$ python -q
>>> import numpy as np
>>> np.set_printoptions(precision=2, suppress=True, linewidth=100, legacy="1.25")
>>> q, _ = np.linalg.qr(np.array([[-0.5, 1.0, 1.0],
...     [-1.0, -1.2, 0.2],
...     [-1.0, 0.4, -0.6],
...     [-1.2, -0.9, 0.4],
...     [-0.9, 0.7, -0.7],
...     [0.2, 1.2, 0.6],
...     [-0.8, 1.7, 2.0],
...     [0.1, 0.9, 1.0]]))
>>> feats = q @ q.T
>>> feats.round(2) + 0
array([[ 0.18,  0.01,  0.05,  0.06,  0.06,  0.11,  0.33,  0.13],
       [ 0.01,  0.44,  0.02,  0.44, -0.07, -0.2 ,  0.04, -0.08],
       [ 0.05,  0.02,  0.43,  0.07,  0.48,  0.  ,  0.01, -0.11],
       [ 0.06,  0.44,  0.07,  0.45, -0.02, -0.17,  0.13, -0.05],
       [ 0.06, -0.07,  0.48, -0.02,  0.54,  0.04,  0.  , -0.1 ],
       [ 0.11, -0.2 ,  0.  , -0.17,  0.04,  0.17,  0.2 ,  0.13],
       [ 0.33,  0.04,  0.01,  0.13,  0.  ,  0.2 ,  0.62,  0.26],
       [ 0.13, -0.08, -0.11, -0.05, -0.1 ,  0.13,  0.26,  0.16]])
>>> # projection: eigenvalues are 0 or 1
>>> np.round(np.trace(np.linalg.pinv(feats) @ feats), 2)
3.0
>>> np.unique(feats.round(6), axis=0).shape
(8, 8)
>>> np.allclose(feats[:-1].T @ np.linalg.lstsq(feats[:-1].T, feats[-1])[0], feats[-1])
True
>>> np.linalg.lstsq(feats[:-1].T, feats[-1])[2]
3
>>> np.abs(np.diag(np.linalg.qr(feats)[1])) > 1e-9
array([ True,  True,  True, False, False, False, False, False])
>>> np.round(feats @ np.linalg.pinv(feats) @ feats, 2) + 0
array([[ 0.18,  0.01,  0.05,  0.06,  0.06,  0.11,  0.33,  0.13],
       [ 0.01,  0.44,  0.02,  0.44, -0.07, -0.2 ,  0.04, -0.08],
       [ 0.05,  0.02,  0.43,  0.07,  0.48,  0.  ,  0.01, -0.11],
       [ 0.06,  0.44,  0.07,  0.45, -0.02, -0.17,  0.13, -0.05],
       [ 0.06, -0.07,  0.48, -0.02,  0.54,  0.04,  0.  , -0.1 ],
       [ 0.11, -0.2 ,  0.  , -0.17,  0.04,  0.17,  0.2 ,  0.13],
       [ 0.33,  0.04,  0.01,  0.13,  0.  ,  0.2 ,  0.62,  0.26],
       [ 0.13, -0.08, -0.11, -0.05, -0.1 ,  0.13,  0.26,  0.16]])
>>> rank = np.linalg.matrix_rank(feats)
>>> rank
3
>>> ns = np.linalg.svd(feats)[2][rank:].T
>>> np.allclose(feats @ ns, 0)
True
>>> np.round(ns @ ns.T, 2) + 0
array([[ 0.82, -0.01, -0.05, -0.06, -0.06, -0.11, -0.33, -0.13],
       [-0.01,  0.56, -0.02, -0.44,  0.07,  0.2 , -0.04,  0.08],
       [-0.05, -0.02,  0.57, -0.07, -0.48,  0.  , -0.01,  0.11],
       [-0.06, -0.44, -0.07,  0.55,  0.02,  0.17, -0.13,  0.05],
       [-0.06,  0.07, -0.48,  0.02,  0.46, -0.04,  0.  ,  0.1 ],
       [-0.11,  0.2 ,  0.  ,  0.17, -0.04,  0.83, -0.2 , -0.13],
       [-0.33, -0.04, -0.01, -0.13,  0.  , -0.2 ,  0.38, -0.26],
       [-0.13,  0.08,  0.11,  0.05,  0.1 , -0.13, -0.26,  0.84]])
>>> [int(np.linalg.matrix_rank(np.delete(feats, i, axis=0))) for i in range(8)]
[3, 3, 3, 3, 3, 3, 3, 3]
>>> np.linalg.matrix_rank(feats.T @ feats), np.linalg.matrix_rank(feats @ feats.T)
(3, 3)
>>> [int(np.linalg.matrix_rank(feats[:, :j + 1])) for j in range(8)]
[1, 2, 3, 3, 3, 3, 3, 3]
>>> vec = np.array([-1, 2, -3, -1, 3, 2, 3, 0])
>>> np.round(np.trace(feats), 2)
3.0
>>> arr = np.load("arr.npy")
>>> arr
array([[-3, -1,  1, -1,  1, -5],
       [ 6,  4,  2,  2,  0,  0],
       [ 0,  4,  3,  0,  5, -3]])
>>> r0, r1 = arr[1], arr[0]
>>> r0 @ r1
-22
>>> pr = (r0 @ r1) / (r0 @ r0) * r0
>>> r1 - pr
array([-0.8 ,  0.47,  1.73, -0.27,  1.  , -5.  ])
>>> np.linalg.matrix_rank(np.outer(r0, r1))
1
>>> np.linalg.norm(arr, axis=1).argmax()
1
>>> arr[0] @ arr[1]
-22
>>> np.round(np.linalg.norm(arr) ** 2 / np.linalg.norm(arr, 2) ** 2, 2)
1.92
>>> A2 = np.array([[-2, 2, 1, 0, 2, 0],
...     [2, -1, -2, 2, 0, 0],
...     [0, -1, 1, -1, -2, 2],
...     [0, 0, 1, 0, 1, -2],
...     [2, -1, -1, 0, 2, -1],
...     [1, -1, 1, -1, -2, -1]])
>>> M = np.triu(A2)
>>> M
array([[-2,  2,  1,  0,  2,  0],
       [ 0, -1, -2,  2,  0,  0],
       [ 0,  0,  1, -1, -2,  2],
       [ 0,  0,  0,  0,  1, -2],
       [ 0,  0,  0,  0,  2, -1],
       [ 0,  0,  0,  0,  0, -1]])
>>> np.round(M @ np.linalg.pinv(M) @ M, 2) + 0
array([[-2.,  2.,  1.,  0.,  2.,  0.],
       [ 0., -1., -2.,  2.,  0.,  0.],
       [ 0.,  0.,  1., -1., -2.,  2.],
       [ 0.,  0.,  0.,  0.,  1., -2.],
       [ 0.,  0.,  0.,  0.,  2., -1.],
       [ 0.,  0.,  0.,  0.,  0., -1.]])
>>> np.allclose(M[:-1].T @ np.linalg.lstsq(M[:-1].T, M[-1])[0], M[-1])
True
>>> np.round(np.trace(np.linalg.pinv(M) @ M), 2)
5.0
>>> np.abs(np.diag(np.linalg.qr(M)[1])) > 1e-9
array([ True,  True,  True, False,  True,  True])
>>> np.unique(M.round(6), axis=0).shape
(6, 6)
>>> M.reshape(-1, 2)
array([[-2,  2],
       [ 1,  0],
       [ 2,  0],
       [ 0, -1],
       [-2,  2],
       [ 0,  0],
       [ 0,  0],
       [ 1, -1],
       [-2,  2],
       [ 0,  0],
       [ 0,  0],
       [ 1, -2],
       [ 0,  0],
       [ 0,  0],
       [ 2, -1],
       [ 0,  0],
       [ 0,  0],
       [ 0, -1]])
>>> M.reshape(2, -1)
array([[-2,  2,  1,  0,  2,  0,  0, -1, -2,  2,  0,  0,  0,  0,  1, -1, -2,  2],
       [ 0,  0,  0,  0,  1, -2,  0,  0,  0,  0,  2, -1,  0,  0,  0,  0,  0, -1]])
>>> t3 = M.reshape(6, 2, -1)
>>> np.einsum("ihd,ihd->ih", t3, t3)
array([[9, 4],
       [5, 4],
       [1, 9],
       [0, 5],
       [0, 5],
       [0, 1]])
>>> t3.transpose(1, 0, 2)
array([[[-2,  2,  1],
        [ 0, -1, -2],
        [ 0,  0,  1],
        [ 0,  0,  0],
        [ 0,  0,  0],
        [ 0,  0,  0]],

       [[ 0,  2,  0],
        [ 2,  0,  0],
        [-1, -2,  2],
        [ 0,  1, -2],
        [ 0,  2, -1],
        [ 0,  0, -1]]])
>>> t3.sum(axis=1)
array([[-2,  4,  1],
       [ 2, -1, -2],
       [-1, -2,  3],
       [ 0,  1, -2],
       [ 0,  2, -1],
       [ 0,  0, -1]])
>>> np.einsum("ihd,jhd->hij", t3, t3).shape
(2, 6, 6)
>>> K = np.array([[0, -2, 1, 2],
...     [-2, 3, 1, 2],
...     [-1, -2, 3, 1],
...     [-1, -3, -2, 1],
...     [3, 0, 2, -1],
...     [-3, -1, -2, 0],
...     [-3, 0, 1, -1],
...     [-6, 7, 4, 8]])
>>> # row 7 is much longer than the rest
>>> vec = np.array([4, -6, -7, -6])
>>> target = K @ vec
>>> coef, lr = np.zeros(4), 1 / np.linalg.norm(K, 2) ** 2
>>> for i in range(8):
...     coef -= lr * K.T @ (K @ coef - target)
...     if i % 2 == 0: print(i, round(np.linalg.norm(K @ coef - target), 2))
... 
0 17.6
2 12.28
4 8.78
6 6.45
>>> round(np.linalg.cond(K), 2)
3.97
>>> A2 = np.array([[2, 2], [1, 0], [0, 2], [0, 1], [0, 1], [2, 2]])
>>> np.einsum("ik,kj->ji", arr, A2)
array([[-17,  16,  -2],
       [-14,  18,   5]])
>>> np.einsum("ik,kj->ij", arr, A2)
array([[-17, -14],
       [ 16,  18],
       [ -2,   5]])
>>> np.vstack([arr, A2.T]).shape
(5, 6)
>>> A2.T @ arr.T
array([[-17,  16,  -2],
       [-14,  18,   5]])
>>> np.einsum("ij->j", arr)
array([ 3,  7,  6,  1,  6, -8])
>>> arr @ A2
array([[-17, -14],
       [ 16,  18],
       [ -2,   5]])
>>> vec = np.array([-2, 0, 0, 1])
>>> target = K @ vec
>>> np.round(np.linalg.pinv(K) @ K, 2) + 0
array([[1., 0., 0., 0.],
       [0., 1., 0., 0.],
       [0., 0., 1., 0.],
       [0., 0., 0., 1.]])
>>> np.round(np.linalg.lstsq(K, target)[0], 2) + 0
array([-2.,  0.,  0.,  1.])
>>> target
array([ 2,  6,  3,  3, -7,  6,  5, 20])
>>> rng = np.random.default_rng(95)
>>> target = target + 0.05 * rng.normal(size=8)
>>> target
array([ 1.99,  5.99,  3.11,  3.01, -7.03,  6.07,  5.04, 20.01])
>>> coef, *_ = np.linalg.lstsq(K, target)
>>> round(float(np.linalg.norm(target - K @ coef)), 2)
0.07
>>> coef.round()
array([-2., -0.,  0.,  1.])
>>> np.round(K.T @ (target - K @ coef), 2) + 0
array([0., 0., 0., 0.])
>>> w, V = np.linalg.eigh(feats)
>>> vec = np.array([-2, 2, 1, 2, -3, 1, -1, 1])
>>> np.round(vec @ feats @ vec / (vec @ vec), 2), round(float(w[0]), 2), np.round(w[-1], 2)
(0.39, -0.0, 1.0)
>>> m1 = np.load("run4.npy")
>>> m1
array([[  0,   0,   0,   0,   0],
       [  0,   0,   0,   0,   0],
       [ -4,   5,   4,  -3,  -3],
       [ -2,   3,   1,  -5,   4],
       [ -6,   5,   2,  -1,   9],
       [ -2,   1,  -2,  -5,  -2],
       [  0,   0,   0,   0,   0],
       [ -6,   3,  -1,  -1,   3],
       [ -4,   5,   4,  -3,  -3],
       [ -4,   2,   1,   4,   5],
       [  4,   2,   4,   1,  -3],
       [  0,   0,   0,   0,   0],
       [  0,   0,   0,   0,   0],
       [ -2,   1,  -2,  -5,  -2],
       [ -4,   2,   1,   4,   5],
       [ -2,   3,   1,  -5,   4],
       [ -4,   4,  -1, -10,   2],
       [  4,   2,   4,   1,  -3],
       [  4,   2,   4,   1,  -3],
       [ -6,   6,   2,  -8,  -5],
       [ -2,   3,   1,  -5,   4],
       [ -4,   4,  -1, -10,   2],
       [  0,   0,   0,   0,   0],
       [ -2,   3,   1,  -5,   4],
       [ -6,   5,   2,  -1,   9],
       [ -2,   1,  -2,  -5,  -2],
       [  0,   0,   0,   0,   0],
       [  2,   3,   2,  -4,  -5],
       [ -8,  13,   8,  -8,   1],
       [  0,   0,   0,   0,   0],
       [ -2,   3,   1,  -5,   4]])
>>> gram = np.cov(m1, rowvar=False)
>>> np.linalg.eigvalsh(gram)[::-1]
array([21.66, 14.94,  8.1 ,  3.07,  0.1 ])
>>> np.argwhere(np.triu(np.abs(np.corrcoef(m1.T)) > 0.8, 1))
array([], shape=(0, 2), dtype=int64)
>>> np.polyfit(m1[:, 4], m1[:, 3], 1)
array([ 0.08, -2.58])
>>> np.corrcoef(m1.T)
array([[ 1.  , -0.66, -0.04,  0.42, -0.49],
       [-0.66,  1.  ,  0.68, -0.52,  0.15],
       [-0.04,  0.68,  1.  ,  0.06, -0.12],
       [ 0.42, -0.52,  0.06,  1.  ,  0.08],
       [-0.49,  0.15, -0.12,  0.08,  1.  ]])
